% ipython --no-banner

In [1]: import numpy as np

In [2]: from numpy import linalg as LA

In [3]: np.set_printoptions(suppress=True, linewidth=140)

In [4]: tidy = lambda a: np.round(a, 2) + 0

In [5]: F = np.array([[1, 2, 0, 0], [0, -1, 0, -2], [-3, 0, 0, 2]])

In [6]: r0, r1 = F[0], F[2]

In [7]: r0 @ r1
Out[7]: np.int64(-3)

In [8]: p = (r0 @ r1) / (r0 @ r0) * r0

In [9]: LA.matrix_rank(np.outer(r0, r1))
Out[9]: np.int64(1)

In [10]: r1 - p
Out[10]: array([-2.4,  1.2,  0. ,  2. ])

In [11]: np.outer(r0, r1)
Out[11]: 
array([[-3,  0,  0,  2],
       [-6,  0,  0,  4],
       [ 0,  0,  0,  0],
       [ 0,  0,  0,  0]])

In [12]: p
Out[12]: array([-0.6, -1.2, -0. , -0. ])

In [13]: tidy(LA.norm(r0 + r1) ** 2 + LA.norm(r0 - r1) ** 2)
Out[13]: np.float64(36.0)

In [14]: F.sum(axis=0)
Out[14]: array([-2,  1,  0,  0])

In [15]: np.abs(F).max()
Out[15]: np.int64(3)

In [16]: F.shape
Out[16]: (3, 4)

In [17]: F[3]
IndexError: index 3 is out of bounds for axis 0 with size 3


In [18]: np.zeros(3, 4)
TypeError: Cannot interpret '4' as a data type


In [19]: np.count_nonzero(F)
Out[19]: np.int64(6)

In [20]: F - F[0]
Out[20]: 
array([[ 0,  0,  0,  0],
       [-1, -3,  0, -2],
       [-4, -2,  0,  2]])

In [21]: F.sum(axis=1)
Out[21]: array([ 3, -3, -1])

In [22]: LA.rank(F)
AttributeError: module 'numpy.linalg' has no attribute 'rank'


In [23]: np.diff(F, axis=0)
Out[23]: 
array([[-1, -3,  0, -2],
       [-3,  1,  0,  4]])

In [24]: rng = np.random.default_rng(703)

In [25]: B = F + rng.integers(-2, 3, (3, 2)) @ rng.integers(-2, 3, (2, 4))

In [26]: B
Out[26]: 
array([[ 5,  2, -2,  0],
       [ 3,  1, -4, -1],
       [-7,  0,  2,  2]])

In [27]: tidy(LA.svd(B - F, compute_uv=False))
Out[27]: array([7.98, 2.51, 0.  ])

In [28]: np.abs(B - F).sum(axis=1)
Out[28]: array([ 6, 10,  6])

In [29]: Uu, s, vt = LA.svd(F, full_matrices=False)

In [30]: tidy(s / s[0])
Out[30]: array([1.  , 0.68, 0.25])

In [31]: Uu.shape, s.shape, vt.shape
Out[31]: ((3, 3), (3,), (3, 4))

In [32]: tidy(np.cumsum(s ** 2) / np.sum(s ** 2))
Out[32]: array([0.66, 0.96, 1.  ])

In [33]: tidy(np.abs(vt[0]))
Out[33]: array([0.77, 0.02, 0.  , 0.64])

In [34]: np.allclose(Uu * s @ vt, F)
Out[34]: True

In [35]: tidy(np.sqrt((s ** 2).sum())), tidy(LA.norm(F))
Out[35]: (np.float64(4.8), np.float64(4.8))
